% python3 -q
>>> import numpy as np
>>> np.set_printoptions(precision=2, suppress=True, linewidth=200, sign=" ")
>>> def rnd(a):
...     return np.round(a, 2) + 0
... 
>>> K = np.minimum.outer(np.arange(1, 9), np.arange(1, 9)) * -2
>>> K
array([[ -2,  -2,  -2,  -2,  -2,  -2,  -2,  -2],
       [ -2,  -4,  -4,  -4,  -4,  -4,  -4,  -4],
       [ -2,  -4,  -6,  -6,  -6,  -6,  -6,  -6],
       [ -2,  -4,  -6,  -8,  -8,  -8,  -8,  -8],
       [ -2,  -4,  -6,  -8, -10, -10, -10, -10],
       [ -2,  -4,  -6,  -8, -10, -12, -12, -12],
       [ -2,  -4,  -6,  -8, -10, -12, -14, -14],
       [ -2,  -4,  -6,  -8, -10, -12, -14, -16]])
>>> rng = np.random.default_rng(84)
>>> z = rng.permutation(8)
>>> A2 = K[:, z] * rng.choice([-1, 1], 8)
>>> A2
array([[ -2,   2,   2,   2,  -2,   2,  -2,  -2],
       [ -2,   4,   4,   4,  -4,   4,  -4,  -4],
       [ -2,   6,   6,   6,  -6,   6,  -4,  -6],
       [ -2,   8,   6,   8,  -8,   8,  -4,  -8],
       [ -2,  10,   6,  10,  -8,  10,  -4, -10],
       [ -2,  12,   6,  10,  -8,  12,  -4, -12],
       [ -2,  14,   6,  10,  -8,  12,  -4, -14],
       [ -2,  16,   6,  10,  -8,  12,  -4, -14]])
>>> left, _, Vt = np.linalg.svd(K.T @ A2)
>>> rnd(np.linalg.lstsq(K, A2)[0])
array([[ 1.,  0.,  0.,  0.,  0.,  0.,  0.,  0.],
       [ 0.,  0.,  0.,  0.,  0.,  0.,  1.,  0.],
       [ 0.,  0., -1.,  0.,  0.,  0.,  0.,  0.],
       [ 0.,  0.,  0.,  0.,  1.,  0.,  0.,  0.],
       [ 0.,  0.,  0., -1.,  0.,  0.,  0.,  0.],
       [ 0.,  0.,  0.,  0.,  0., -1.,  0.,  0.],
       [ 0.,  0.,  0.,  0.,  0.,  0.,  0.,  1.],
       [ 0., -1.,  0.,  0.,  0.,  0.,  0.,  0.]])
>>> rnd(left @ Vt)
array([[ 1.,  0.,  0.,  0.,  0.,  0.,  0.,  0.],
       [ 0.,  0.,  0.,  0.,  0.,  0.,  1.,  0.],
       [ 0.,  0., -1.,  0.,  0.,  0.,  0.,  0.],
       [ 0.,  0.,  0.,  0.,  1.,  0.,  0.,  0.],
       [ 0.,  0.,  0., -1.,  0.,  0.,  0.,  0.],
       [ 0.,  0.,  0.,  0.,  0., -1.,  0.,  0.],
       [ 0.,  0.,  0.,  0.,  0.,  0.,  0.,  1.],
       [ 0., -1.,  0.,  0.,  0.,  0.,  0.,  0.]])
>>> ev, vecs = np.linalg.eigh(K)
>>> vec = np.array([1, 3, 2, -2, 0, 0, -1, 3])
>>> rnd(vecs * np.abs(ev) @ vecs.T)
array([[  2.,   2.,   2.,   2.,   2.,   2.,   2.,   2.],
       [  2.,   4.,   4.,   4.,   4.,   4.,   4.,   4.],
       [  2.,   4.,   6.,   6.,   6.,   6.,   6.,   6.],
       [  2.,   4.,   6.,   8.,   8.,   8.,   8.,   8.],
       [  2.,   4.,   6.,   8.,  10.,  10.,  10.,  10.],
       [  2.,   4.,   6.,   8.,  10.,  12.,  12.,  12.],
       [  2.,   4.,   6.,   8.,  10.,  12.,  14.,  14.],
       [  2.,   4.,   6.,   8.,  10.,  12.,  14.,  16.]])
>>> rnd(vec @ K @ vec / (vec @ vec)), rnd(ev[0]), rnd(ev[-1])
(np.float64(-6.14), np.float64(-58.73), np.float64(-0.52))
>>> rnd(np.linalg.eigvalsh(K[1:, 1:]))
array([-58.28,  -6.32,  -2.27,  -1.2 ,  -0.8 ,  -0.61,  -0.52])
>>> M = np.load("m.npy")
>>> M
array([[-2, -5,  3,  2,  2,  3,  4],
       [-3, -4,  1,  4,  1,  2,  2],
       [-1,  5, -1,  4,  4,  4, -1],
       [-1, -4, -2, -2,  4, -1,  2],
       [ 1, -4, -4,  0,  2,  0,  3],
       [-4,  3,  4,  3,  2,  1, -3],
       [-3,  1, -5,  1, -4,  1, -1],
       [ 1,  0, -4,  4,  4,  3, -2],
       [ 0, -4, -3, -3, -2, -4,  0]])
>>> left, sv, Vt = np.linalg.svd(M, full_matrices=False)
>>> left.shape, sv.shape, Vt.shape
((9, 7), (7,), (7, 7))
>>> rnd(Vt @ Vt.T)
array([[ 1.,  0.,  0.,  0.,  0.,  0.,  0.],
       [ 0.,  1.,  0.,  0.,  0.,  0.,  0.],
       [ 0.,  0.,  1.,  0.,  0.,  0.,  0.],
       [ 0.,  0.,  0.,  1.,  0.,  0.,  0.],
       [ 0.,  0.,  0.,  0.,  1.,  0.,  0.],
       [ 0.,  0.,  0.,  0.,  0.,  1.,  0.],
       [ 0.,  0.,  0.,  0.,  0.,  0.,  1.]])
>>> np.allclose(left * sv @ Vt, M)
True
>>> rnd(np.abs(Vt[0]))
array([ 0.18,  0.57,  0.24,  0.51,  0.28,  0.43,  0.26])
>>> rnd(sv / sv[0])
array([ 1.  ,  0.88,  0.7 ,  0.51,  0.34,  0.23,  0.09])
>>> rnd(np.sqrt((sv ** 2).sum())), rnd(np.linalg.norm(M))
(np.float64(22.89), np.float64(22.89))
>>> (sv > 1e-8).sum()
np.int64(7)
>>> rnd(left.T @ left)
array([[ 1.,  0.,  0.,  0.,  0.,  0.,  0.],
       [ 0.,  1.,  0.,  0.,  0.,  0.,  0.],
       [ 0.,  0.,  1.,  0.,  0.,  0.,  0.],
       [ 0.,  0.,  0.,  1.,  0.,  0.,  0.],
       [ 0.,  0.,  0.,  0.,  1.,  0.,  0.],
       [ 0.,  0.,  0.,  0.,  0.,  1.,  0.],
       [ 0.,  0.,  0.,  0.,  0.,  0.,  1.]])
>>> np.abs(left[:, 0]).round(6).argmax()
np.int64(2)
>>> J = np.load("run4.npy")
>>> J
array([[-1.,  1.,  0.,  0.,  0.,  0.,  0.,  0.,  0.],
       [ 0., -1.,  1.,  0.,  0.,  0.,  0.,  0.,  0.],
       [ 0.,  0., -1.,  1.,  0.,  0.,  0.,  0.,  0.],
       [ 0.,  0.,  0., -1.,  1.,  0.,  0.,  0.,  0.],
       [ 0.,  0.,  0.,  0., -1.,  1.,  0.,  0.,  0.],
       [ 0.,  0.,  0.,  0.,  0., -1.,  1.,  0.,  0.],
       [ 0.,  0.,  0.,  0.,  0.,  0., -1.,  1.,  0.],
       [ 0.,  0.,  0.,  0.,  0.,  0.,  0., -1.,  1.],
       [ 0.,  0.,  0.,  0.,  0.,  0.,  0.,  0., -1.]])
>>> vec = np.array([-2, 0, 2, 1, 1, 0, 1, -2, -2])
>>> J @ (2 * vec)
array([ 4.,  4., -2.,  0., -2.,  2., -6.,  0.,  4.])
>>> (J @ vec).argmax()
np.int64(0)
>>> E = np.loadtxt("block16.csv", delimiter=",")
>>> E
array([[ 11.23,   3.99, -15.24,   0.33,   9.66,  24.63],
       [  9.57,   5.75, -15.05,  -0.1 ,  12.74,  24.47],
       [  9.64,   4.52, -14.53,   0.72,   9.37,  25.25],
       [  9.6 ,   4.64, -15.04,   1.67,   9.15,  25.49],
       [  8.61,   4.86, -14.54,  -1.82,  10.33,  23.81],
       [ 11.82,   6.08, -15.04,   0.36,  10.88,  26.56],
       [  9.78,   5.64, -14.95,   1.08,  10.08,  25.98],
       [  9.43,   4.59, -13.99,   0.43,   9.25,  24.08],
       [ 10.5 ,   5.23, -15.51,   0.63,  11.65,  24.73],
       [ 10.8 ,   3.81, -14.84,  -0.27,  10.5 ,  24.27],
       [ 10.38,   4.29, -13.96,  -0.46,  11.11,  24.8 ],
       [ 10.83,   6.37, -14.72,  -1.96,  10.04,  25.05],
       [  9.55,   4.75, -14.89,   0.01,   9.51,  25.01],
       [  9.19,   6.62, -15.49,   1.05,   9.82,  23.4 ],
       [  9.02,   5.75, -15.36,  -1.43,   9.24,  23.54],
       [ 10.28,   4.25, -13.22,  -0.26,  10.33,  26.95]])
>>> round(np.log10(np.linalg.cond(E)))
2
>>> np.argsort(-np.linalg.norm(E, axis=0).round(6), kind="stable")[:3]
array([ 5,  2,  4])
>>> np.linalg.cond(E) > 100
np.False_
>>> [round(float(x), 2) for x in np.linalg.svd(E, compute_uv=False)[:3]]
[130.76, 4.47, 3.91]
>>> np.linalg.matrix_rank(E, rtol=0.1)
np.int64(1)
